In [1]: import numpy as np

In [2]: np.set_printoptions(suppress=True, linewidth=160)

In [3]: A = np.load("arr.npy")

In [4]: print(A.round(3))
[[ 0.    -0.163 -0.339  0.083  0.02   0.714  0.086  0.477 -0.318  0.077]
 [ 0.773 -0.187 -0.146  0.249  0.447 -0.125  0.101  0.078  0.221  0.049]
 [ 0.133  0.202 -0.109  0.011  0.253 -0.25  -0.255 -0.134 -0.836 -0.145]
 [-0.265 -0.609  0.328  0.102  0.164 -0.347 -0.219  0.462 -0.109  0.141]
 [ 0.11  -0.219 -0.614 -0.268 -0.484 -0.421  0.101  0.085 -0.066  0.24 ]
 [ 0.199 -0.207  0.293  0.518 -0.536 -0.013  0.37  -0.113 -0.261 -0.241]
 [-0.398  0.046 -0.511  0.63   0.115 -0.153 -0.136 -0.027  0.2   -0.293]
 [-0.309  0.059 -0.03   0.004  0.378 -0.158  0.801 -0.066 -0.147  0.254]
 [ 0.022  0.299  0.083  0.427 -0.132  0.014 -0.215 -0.048 -0.04   0.808]
 [ 0.088  0.584  0.112  0.02  -0.118 -0.257  0.126  0.712  0.06  -0.177]]

In [5]: print(np.round(A.T @ A, 3) + 0)
[[1. 0. 0. 0. 0. 0. 0. 0. 0. 0.]
 [0. 1. 0. 0. 0. 0. 0. 0. 0. 0.]
 [0. 0. 1. 0. 0. 0. 0. 0. 0. 0.]
 [0. 0. 0. 1. 0. 0. 0. 0. 0. 0.]
 [0. 0. 0. 0. 1. 0. 0. 0. 0. 0.]
 [0. 0. 0. 0. 0. 1. 0. 0. 0. 0.]
 [0. 0. 0. 0. 0. 0. 1. 0. 0. 0.]
 [0. 0. 0. 0. 0. 0. 0. 1. 0. 0.]
 [0. 0. 0. 0. 0. 0. 0. 0. 1. 0.]
 [0. 0. 0. 0. 0. 0. 0. 0. 0. 1.]]

In [6]: print(np.round(A @ A.T, 3) + 0)
[[1. 0. 0. 0. 0. 0. 0. 0. 0. 0.]
 [0. 1. 0. 0. 0. 0. 0. 0. 0. 0.]
 [0. 0. 1. 0. 0. 0. 0. 0. 0. 0.]
 [0. 0. 0. 1. 0. 0. 0. 0. 0. 0.]
 [0. 0. 0. 0. 1. 0. 0. 0. 0. 0.]
 [0. 0. 0. 0. 0. 1. 0. 0. 0. 0.]
 [0. 0. 0. 0. 0. 0. 1. 0. 0. 0.]
 [0. 0. 0. 0. 0. 0. 0. 1. 0. 0.]
 [0. 0. 0. 0. 0. 0. 0. 0. 1. 0.]
 [0. 0. 0. 0. 0. 0. 0. 0. 0. 1.]]

In [7]: print(np.round(np.linalg.svd(A, compute_uv=False), 3))
[1. 1. 1. 1. 1. 1. 1. 1. 1. 1.]

In [8]: print(np.round(np.linalg.norm(A, axis=0), 3))
[1. 1. 1. 1. 1. 1. 1. 1. 1. 1.]

In [9]: x0 = np.array([-2, 0, 1, 2, 2, 2, -3, -2, -3, -3])

In [10]: print(round(float(np.linalg.det(A)), 3))
-1.0

In [11]: print(np.round(np.abs(np.linalg.eigvals(A)), 3))
[1. 1. 1. 1. 1. 1. 1. 1. 1. 1.]

In [12]: print(np.round(np.sort(np.abs(np.degrees(np.angle(np.linalg.eigvals(A))))), 3))
[  0.     60.566  60.566  75.323  75.323 111.642 111.642 158.564 158.564 180.   ]

In [13]: feats = np.load("x.npy")

In [14]: print(feats.round(3))
[[ 0.866  0.     0.     0.     0.    -0.5  ]
 [ 0.     1.     0.     0.     0.     0.   ]
 [ 0.     0.     1.     0.     0.     0.   ]
 [ 0.     0.     0.     1.     0.     0.   ]
 [ 0.     0.     0.     0.     1.     0.   ]
 [ 0.5    0.     0.     0.     0.     0.866]]

In [15]: q, Rm = np.linalg.qr(feats)

In [16]: print(Rm.round(3) + 0)
[[-1.  0.  0.  0.  0.  0.]
 [ 0.  1.  0.  0.  0.  0.]
 [ 0.  0.  1.  0.  0.  0.]
 [ 0.  0.  0.  1.  0.  0.]
 [ 0.  0.  0.  0.  1.  0.]
 [ 0.  0.  0.  0.  0.  1.]]

In [17]: print(np.round(q @ Rm, 3))
[[ 0.866  0.     0.     0.     0.    -0.5  ]
 [ 0.     1.     0.     0.     0.     0.   ]
 [ 0.     0.     1.     0.     0.     0.   ]
 [ 0.     0.     0.     1.     0.     0.   ]
 [ 0.     0.     0.     0.     1.     0.   ]
 [ 0.5    0.     0.     0.     0.     0.866]]

In [18]: print(np.round(q.T @ q, 3) + 0)
[[1. 0. 0. 0. 0. 0.]
 [0. 1. 0. 0. 0. 0.]
 [0. 0. 1. 0. 0. 0.]
 [0. 0. 0. 1. 0. 0.]
 [0. 0. 0. 0. 1. 0.]
 [0. 0. 0. 0. 0. 1.]]

In [19]: print(q.round(3))
[[-0.866  0.     0.     0.     0.    -0.5  ]
 [-0.     1.     0.     0.     0.     0.   ]
 [-0.    -0.     1.     0.     0.     0.   ]
 [-0.    -0.    -0.     1.     0.     0.   ]
 [-0.    -0.    -0.    -0.     1.     0.   ]
 [-0.5   -0.    -0.    -0.    -0.     0.866]]

In [20]: print(abs(Rm[0, 0]), round(np.linalg.norm(feats[:, 0]), 3))
1.0 1.0

In [21]: W = np.array([[3, 2], [0, 9], [3, 0], [3, 9], [2, 4], [4, 0]])

In [22]: coef = np.array([3, 3])

In [23]: H = np.maximum(q @ W + coef, 0)

In [24]: print(np.linalg.matrix_rank(H))
2

In [25]: Z = np.array([[1, -4], [-1, -2]])

In [26]: print(W @ Z)
[[  1 -16]
 [ -9 -18]
 [  3 -12]
 [ -6 -30]
 [ -2 -16]
 [  4 -16]]

In [27]: print((H @ Z).round(6).argmax(axis=1))
[0 0 0 0 0 0]

In [28]: print(np.round(H @ Z, 3))
[[ -1.268  -2.536]
 [ -9.    -36.   ]
 [  3.    -30.   ]
 [ -6.    -48.   ]
 [ -2.    -34.   ]
 [  2.964 -23.856]]

In [29]: m1 = np.array([[-2, -2, 2, 1, 2, -1, 2, 0, 0, 2, -2, 1],
    ...:     [-2, 1, 1, 2, 1, -1, 0, -1, 1, 1, 2, -1],
    ...:     [2, 1, 0, -2, -1, -2, -2, 2, 2, -1, 1, -2],
    ...:     [-2, -1, 2, 0, -2, -2, 1, 1, 1, -1, 1, -1],
    ...:     [-2, 1, 1, 2, 2, -2, -2, -1, -1, 2, 1, 0],
    ...:     [2, -1, 2, 1, -1, -2, 0, -2, 1, 2, -2, 1],
    ...:     [-2, 0, -1, 0, 2, -2, 0, -2, -2, 0, 1, 0],
    ...:     [0, 2, 1, -2, -2, -1, 1, 2, 2, -2, 2, 0],
    ...:     [2, -2, -1, 2, -2, -2, 2, -2, 2, 1, 2, 1],
    ...:     [0, 2, 1, -1, 1, 0, 2, 0, -2, 0, -1, 1],
    ...:     [-1, 2, 0, -1, -2, -1, 1, -1, 2, 1, -1, 0]])

In [30]: m1[:, 6] = -1 * m1[:, 5]

In [31]: print(m1)
[[-2 -2  2  1  2 -1  1  0  0  2 -2  1]
 [-2  1  1  2  1 -1  1 -1  1  1  2 -1]
 [ 2  1  0 -2 -1 -2  2  2  2 -1  1 -2]
 [-2 -1  2  0 -2 -2  2  1  1 -1  1 -1]
 [-2  1  1  2  2 -2  2 -1 -1  2  1  0]
 [ 2 -1  2  1 -1 -2  2 -2  1  2 -2  1]
 [-2  0 -1  0  2 -2  2 -2 -2  0  1  0]
 [ 0  2  1 -2 -2 -1  1  2  2 -2  2  0]
 [ 2 -2 -1  2 -2 -2  2 -2  2  1  2  1]
 [ 0  2  1 -1  1  0  0  0 -2  0 -1  1]
 [-1  2  0 -1 -2 -1  1 -1  2  1 -1  0]]

In [32]: Y = np.array([[1, 0, -2],
    ...:     [-1, 0, -1],
    ...:     [1, -2, -1],
    ...:     [-2, -2, -2],
    ...:     [-2, -2, -1],
    ...:     [1, 2, 2],
    ...:     [2, 1, 1],
    ...:     [2, 2, 2],
    ...:     [-1, 0, -1],
    ...:     [-1, -2, 0],
    ...:     [0, -2, 1],
    ...:     [0, -1, -1]])

In [33]: print(np.linalg.matrix_rank(m1 @ Y))
3

In [34]: print(m1 @ Y)
[[ -5 -12  -4]
 [-11 -16  -4]
 [ 12  10   3]
 [  9   1   6]
 [-11 -20  -6]
 [  0 -11 -16]
 [ -7 -10   0]
 [ 12   9   6]
 [ -2 -11 -10]
 [  1  -1  -2]
 [ -1   3  -2]]

In [35]: print(np.einsum("ij->j", m1))
[ -5   3   8   2  -2 -16  16  -4   6   5   4   0]

In [36]: print(np.einsum("ij,ij->i", m1, m1))
[28 21 32 26 29 33 26 31 39 13 19]

In [37]: x0 = np.array([2, 2, 2, -1, 0, -1, -3, 3, -2, -2])

In [38]: rhs = A @ x0

In [39]: print(rhs.round(3))
[-0.146  0.147  3.015  1.133 -1.153 -0.38  -1.691 -3.221 -0.667  3.799]

In [40]: print(np.round(np.linalg.solve(A, rhs), 3) + 0)
[ 2.  2.  2. -1.  0. -1. -3.  3. -2. -2.]

In [41]: print(np.round(np.linalg.solve(A, -2 * rhs), 3) + 0)
[-4. -4. -4.  2.  0.  2.  6. -6.  4.  4.]

In [42]: print(np.round(np.linalg.solve(A.T, A[2]), 3) + 0)
[0. 0. 1. 0. 0. 0. 0. 0. 0. 0.]

In [43]: print(np.round(np.linalg.solve(A, rhs + A[:, 9]), 3) + 0)
[ 2.  2.  2. -1.  0. -1. -3.  3. -2. -1.]

In [44]: t3 = np.stack([m1, -3 * m1, m1[::-1]])

In [45]: print(np.linalg.matrix_rank(t3.reshape(3, -1)))
2

In [46]: print(t3.shape)
(3, 11, 12)

In [47]: print(np.round(np.linalg.norm(t3, axis=(1, 2)), 3))
[17.234 51.701 17.234]

In [48]: print(round(np.linalg.norm(m1, 2) / np.linalg.norm(m1), 3))
0.539

In [49]: print(np.argsort(-np.linalg.norm(m1, axis=0).round(6), kind="stable")[:3])
[0 4 5]

In [50]: U, sigma, VT = np.linalg.svd(m1)

In [51]: print(sigma.round(3))
[9.297 8.911 6.906 5.386 4.455 3.804 3.077 2.572 1.75  1.004 0.047]

In [52]: Y = U[:, :10] @ np.diag(sigma[:10]) @ VT[:10]

In [53]: print(np.linalg.matrix_rank(m1, rtol=0.05))
10

In [54]: print(np.round(np.abs(m1 - Y).max(), 3))
0.016

In [55]: print(round(float(np.linalg.norm(m1 - Y) / np.linalg.norm(m1)), 3))
0.003

In [56]: rng = np.random.default_rng(349)

In [57]: theta = np.sort(rng.uniform(-2, 2, 32))

In [58]: arr = np.c_[theta, theta ** 2, theta ** 3] @ np.array([[0, 2, 3, 1, 1], [3, 1, 0, 0, 2], [1, 3, 1, 0, 2]])

In [59]: print(arr.round(3) + 0)
[[  3.52  -12.23   -8.553  -1.567  -4.355]
 [  2.76   -6.92   -5.773  -1.259  -2.08 ]
 [  2.604  -6.195  -5.358  -1.204  -1.796]
 [  2.29   -4.952  -4.612  -1.097  -1.331]
 [  2.074  -4.228  -4.151  -1.025  -1.077]
 [  1.72   -3.225  -3.464  -0.906  -0.752]
 [  0.926  -1.589  -2.117  -0.624  -0.332]
 [  0.781  -1.358  -1.882  -0.567  -0.288]
 [  0.231  -0.573  -0.9    -0.292  -0.171]
 [  0.095  -0.351  -0.556  -0.183  -0.128]
 [  0.053  -0.262  -0.412  -0.136  -0.104]
 [  0.     -0.005  -0.008  -0.003  -0.003]
 [  0.009   0.115   0.167   0.056   0.062]
 [  0.014   0.14    0.202   0.067   0.077]
 [  0.034   0.223   0.314   0.104   0.128]
 [  0.282   0.747   0.904   0.293   0.515]
 [  0.683   1.353   1.424   0.445   1.018]
 [  1.481   2.462   2.174   0.638   1.972]
 [  3.08    4.685   3.374   0.89    3.882]
 [  3.519   5.309   3.676   0.945   4.414]
 [  4.659   6.96    4.435   1.07    5.81 ]
 [  5.007   7.472   4.661   1.105   6.239]
 [  5.039   7.518   4.681   1.108   6.278]
 [  5.233   7.806   4.807   1.126   6.519]
 [  6.043   9.017   5.325   1.2     7.53 ]
 [  6.716  10.037   5.751   1.256   8.376]
 [  8.295  12.476   6.739   1.377  10.385]
 [  9.632  14.587   7.57    1.468  12.109]
 [ 10.119  15.365   7.871   1.5    12.742]
 [ 10.992  16.773   8.412   1.554  13.883]
 [ 16.166  25.379  11.613   1.83   20.773]
 [ 19.303  30.783  13.565   1.971  25.043]]

In [60]: # rows and columns are dependent

In [61]: Z = arr[[28, 9]].astype(float)

In [62]: for _ in range(5):
    ...:     lab = np.linalg.norm(arr[:, None] - Z, axis=-1).argmin(axis=1)
    ...:     Z = np.array([arr[lab == j].mean(axis=0) for j in range(2)])
    ...: 

In [63]: print(lab)
[1 1 1 1 1 1 1 1 1 1 1 1 1 1 1 1 1 1 1 1 0 0 0 0 0 0 0 0 0 0 0 0]

In [64]: print(np.abs(Z[1] - Z[0]).argmax())
1

In [65]: print(round(np.linalg.norm(arr, 2) / np.linalg.norm(arr), 3))
0.979

In [66]: print([round(float(x), 3) for x in np.linalg.svd(arr, compute_uv=False)[:3]])
[84.69, 17.251, 3.743]

In [67]: print(np.linalg.cond(arr) > 100)
True

In [68]: rank = np.linalg.matrix_rank(arr)

In [69]: print(rank)
3

In [70]: ns = np.linalg.svd(arr)[2][rank:].T

In [71]: print([int(np.linalg.matrix_rank(arr[:i])) for i in range(1, len(arr) + 1)])
[1, 2, 3, 3, 3, 3, 3, 3, 3, 3, 3, 3, 3, 3, 3, 3, 3, 3, 3, 3, 3, 3, 3, 3, 3, 3, 3, 3, 3, 3, 3, 3]

In [72]: print([int(np.linalg.matrix_rank(arr[:, :j + 1])) for j in range(5)])
[1, 2, 3, 3, 3]

In [73]: print(np.allclose(arr @ ns, 0))
True

In [74]: print(np.round(ns @ ns.T, 3))
[[ 0.171  0.158  0.027 -0.06  -0.336]
 [ 0.158  0.185 -0.054  0.121 -0.329]
 [ 0.027 -0.054  0.161 -0.362 -0.013]
 [-0.06   0.121 -0.362  0.815  0.03 ]
 [-0.336 -0.329 -0.013  0.03   0.668]]

In [75]: x0 = np.array([-1, -3, -1, -2, -3])

In [76]: h = np.maximum(arr @ x0, 0)

In [77]: print(np.round(arr.T @ h, 3))
[  505.542 -1390.473 -1119.882  -237.894  -442.465]

In [78]: gram = np.cov(arr, rowvar=False)

In [79]: print(np.round(np.linalg.eigvalsh(gram)[::-1], 3) + 0)
[175.839   6.072   0.368   0.      0.   ]

In [80]: print(np.round(np.corrcoef(arr[:, 2], arr[:, 1])[0, 1], 3))
0.976

In [81]: print(np.argwhere(np.triu(np.abs(np.corrcoef(arr.T)) > 0.8, 1)))
[[0 1]
 [0 4]
 [1 2]
 [1 3]
 [1 4]
 [2 3]
 [2 4]
 [3 4]]
